$ ipython --no-banner

In [1]: import numpy as np

In [2]: import numpy.linalg as la

In [3]: np.set_printoptions(precision=2, suppress=True, linewidth=140)

In [4]: def rd(a):
   ...:     return np.round(a, 2) + 0
   ...: 

In [5]: K = np.minimum.outer(np.arange(1, 4), np.arange(1, 4)) * -3

In [6]: K
Out[6]: 
array([[-3, -3, -3],
       [-3, -6, -6],
       [-3, -6, -9]])

In [7]: rng = np.random.default_rng(14243)

In [8]: M2 = K + rng.integers(-2, 3, (3, 1)) @ rng.integers(-2, 3, (1, 3))

In [9]: M2
Out[9]: 
array([[ -3,  -7,  -1],
       [ -3, -10,  -4],
       [ -3,  -2, -11]])

In [10]: np.abs(M2 - K).sum(axis=1)
Out[10]: array([6, 6, 6])

In [11]: rd(la.svd(M2 - K, compute_uv=False))
Out[11]: array([7.75, 0.  , 0.  ])

In [12]: f = np.array([2, 2, 7])

In [13]: np.cross(M2[1, :3], M2[2, :3])
Out[13]: array([102, -21, -24])

In [14]: np.correlate(M2[1], M2[2], "full")
Out[14]: array([ 33, 116,  73,  38,  12])

In [15]: lab = rng.permutation(3)

In [16]: lab
Out[16]: array([0, 1, 2])

In [17]: M2 = K[lab][:, lab]

In [18]: rd(np.sort(np.abs(la.eigvals(M2))))
Out[18]: array([ 0.92,  1.93, 15.15])

In [19]: M2
Out[19]: 
array([[-3, -3, -3],
       [-3, -6, -6],
       [-3, -6, -9]])

In [20]: X = np.load("data.npy")

In [21]: X
Out[21]: 
array([[ 10,  -3,   6,   0,  -1,   2],
       [ -3,  15,  -3, -14,   0, -10],
       [  6,  -3,  17,   2, -15,   7],
       [  0, -14,   2,  16,   2,   6],
       [ -1,   0, -15,   2,  19, -10],
       [  2, -10,   7,   6, -10,  15]])

In [22]: vals, evecs = la.eigvalsh(X)
ValueError: too many values to unpack (expected 2)


In [23]: vals, evecs = la.eigh(X)

In [24]: rd(evecs.T @ X @ evecs)
Out[24]: 
array([[ 0.  ,  0.  ,  0.  ,  0.  ,  0.  ,  0.  ],
       [ 0.  ,  0.  ,  0.  ,  0.  ,  0.  ,  0.  ],
       [ 0.  ,  0.  ,  6.77,  0.  ,  0.  ,  0.  ],
       [ 0.  ,  0.  ,  0.  , 11.33,  0.  ,  0.  ],
       [ 0.  ,  0.  ,  0.  ,  0.  , 29.98,  0.  ],
       [ 0.  ,  0.  ,  0.  ,  0.  ,  0.  , 43.92]])

In [25]: vals.sum(), np.trace(X)
Out[25]: (np.float64(92.0), np.int64(92))

In [26]: (vals > 1e-8).sum(), (vals < -1e-8).sum()
Out[26]: (np.int64(4), np.int64(0))

In [27]: left, sig, Vh = la.svd(X)

In [28]: np.argmax(sig[:-1] / (sig[1:] + 1e-6)) + 1
Out[28]: np.int64(4)

In [29]: M2 = left[:, :4] @ np.diag(sig[:4]) @ Vh[:4]

In [30]: rd(la.norm(X - M2) / la.norm(X))
Out[30]: np.float64(0.0)

In [31]: rd(la.norm(X - M2, 2)), rd(sig[4])
Out[31]: (np.float64(0.0), np.float64(0.0))

In [32]: la.cond(X) > 100
Out[32]: np.True_

In [33]: vals, evecs = la.eigh(X)

In [34]: vec = np.array([-2, 6, -8, 1, 4, 5])

In [35]: rd(evecs * np.maximum(vals, 0) @ evecs.T)
Out[35]: 
array([[ 10.,  -3.,   6.,   0.,  -1.,   2.],
       [ -3.,  15.,  -3., -14.,   0., -10.],
       [  6.,  -3.,  17.,   2., -15.,   7.],
       [  0., -14.,   2.,  16.,   2.,   6.],
       [ -1.,   0., -15.,   2.,  19., -10.],
       [  2., -10.,   7.,   6., -10.,  15.]])

In [36]: (np.sign(evecs[:, -1].round(6)) == np.sign(evecs[0, -1].round(6))).astype(int)
Out[36]: array([1, 0, 1, 1, 0, 1])

In [37]: np.allclose(X[:-1].T @ la.lstsq(X[:-1].T, X[-1])[0], X[-1])
Out[37]: True

In [38]: rd(X @ la.pinv(X) @ X)
Out[38]: 
array([[ 10.,  -3.,   6.,   0.,  -1.,   2.],
       [ -3.,  15.,  -3., -14.,   0., -10.],
       [  6.,  -3.,  17.,   2., -15.,   7.],
       [  0., -14.,   2.,  16.,   2.,   6.],
       [ -1.,   0., -15.,   2.,  19., -10.],
       [  2., -10.,   7.,   6., -10.,  15.]])

In [39]: np.unique(X.round(6), axis=0).shape
Out[39]: (6, 6)

In [40]: rd(np.trace(la.pinv(X) @ X))
Out[40]: np.float64(4.0)

In [41]: M = np.load("test14.npy")

In [42]: M
Out[42]: 
array([[ -1. ,   0.4,  -0.7,  26. ,   1.2,   0.8],
       [  0.5,   0. ,  -0.8, -16. ,   1.6,  -2. ],
       [ -0.4,  -0.7,   1.1,   6. ,  -0.9,  -2.2],
       [ -1.1,   0. ,  -0.3, -42. ,   0.1,  -0.8],
       [  1. ,  -0.4,   0.6,   6. ,   0.6,   1.2],
       [ -0.6,  -1.2,   0.1,   8. ,   0.9,  -0.1]])

In [43]: rd(np.abs(la.eigvals(K)).max())
Out[43]: np.float64(15.15)

In [44]: la.determinant(K)
AttributeError: module 'numpy.linalg' has no attribute 'determinant'


In [45]: assert K == K.T
ValueError: The truth value of an array with more than one element is ambiguous. Use a.any() or a.all()


In [46]: np.allclose(K, K.T)
Out[46]: True

In [47]: print(rd(np.sort(np.abs(la.eigvals(K)))))
[ 0.92  1.93 15.15]

In [48]: lab = rng.permutation(6)

In [49]: M2 = M[:, lab] * rng.choice([-1, 1], 6)

In [50]: M2
Out[50]: 
array([[  1.2,  26. ,  -0.8,   0.7,   0.4,   1. ],
       [  1.6, -16. ,   2. ,   0.8,   0. ,  -0.5],
       [ -0.9,   6. ,   2.2,  -1.1,  -0.7,   0.4],
       [  0.1, -42. ,   0.8,   0.3,   0. ,   1.1],
       [  0.6,   6. ,  -1.2,  -0.6,  -0.4,  -1. ],
       [  0.9,   8. ,   0.1,  -0.1,  -1.2,   0.6]])

In [51]: left, _, Vh = la.svd(M.T @ M2)

In [52]: print(rd(la.lstsq(M, M2)[0]))
[[ 0.  0.  0.  0.  0. -1.]
 [ 0.  0.  0.  0.  1.  0.]
 [ 0.  0.  0. -1.  0.  0.]
 [ 0.  1.  0.  0.  0.  0.]
 [ 1.  0.  0.  0.  0.  0.]
 [ 0.  0. -1.  0.  0.  0.]]

In [53]: rd(left @ Vh)
Out[53]: 
array([[ 0.,  0.,  0.,  0.,  0., -1.],
       [ 0.,  0.,  0.,  0.,  1.,  0.],
       [ 0.,  0.,  0., -1.,  0.,  0.],
       [ 0.,  1.,  0.,  0.,  0.,  0.],
       [ 1.,  0.,  0.,  0.,  0.,  0.],
       [ 0.,  0., -1.,  0.,  0.,  0.]])

In [54]: lab
Out[54]: array([4, 3, 5, 2, 1, 0])
